% ipython --no-banner

In [1]: import numpy as np

In [2]: np.set_printoptions(precision=2, suppress=True, linewidth=160)

In [3]: other = np.array([[3], [2]])

In [4]: K = np.block([[np.zeros((2, 2)), other], [other.T, np.zeros((1, 1))]])

In [5]: K
Out[5]: 
array([[0., 0., 3.],
       [0., 0., 2.],
       [3., 2., 0.]])

In [6]: w, V = np.linalg.eigh(K)

In [7]: np.linalg.eigvalsh(K @ K)
Out[7]: array([ 0., 13., 13.])

In [8]: w.round(2) + 0
Out[8]: array([-3.61,  0.  ,  3.61])

In [9]: round(w.sum(), 2), np.trace(K)
Out[9]: (np.float64(-0.0), np.float64(0.0))

In [10]: left, sigma, Vt = np.linalg.svd(K)

In [11]: sigma
Out[11]: array([ 3.61,  3.61, -0.  ])

In [12]: other = left[:, :2] @ np.diag(sigma[:2]) @ Vt[:2]

In [13]: np.round(np.linalg.norm(K - other) / np.linalg.norm(K), 2)
Out[13]: np.float64(0.0)

In [14]: np.linalg.matrix_rank(other)
Out[14]: np.int64(2)

In [15]: other
Out[15]: 
array([[0., 0., 3.],
       [0., 0., 2.],
       [3., 2., 0.]])

In [16]: round(np.linalg.norm(K - other, 2), 2), sigma[2]
Out[16]: (np.float64(0.0), np.float64(-0.0))

In [17]: np.abs(K - other).max()
Out[17]: np.float64(0.0)

In [18]: t3 = np.stack([K, 3 * K, K[::-1]])

In [19]: np.linalg.matrix_rank(t3)
Out[19]: array([2, 2, 2])

In [20]: (t3 @ K.T).shape
Out[20]: (3, 3, 3)

In [21]: t3.shape
Out[21]: (3, 3, 3)

In [22]: np.linalg.matrix_rank(t3.reshape(3, -1))
Out[22]: np.int64(2)

In [23]: [round(float(x), 2) for x in np.linalg.svd(K, compute_uv=False)[:3]]
Out[23]: [3.61, 3.61, 0.0]

In [24]: np.argsort(-np.linalg.norm(K, axis=0).round(6), kind="stable")[:3]
Out[24]: array([2, 0, 1])

In [25]: np.linalg.cond(K) > 100
Out[25]: np.True_
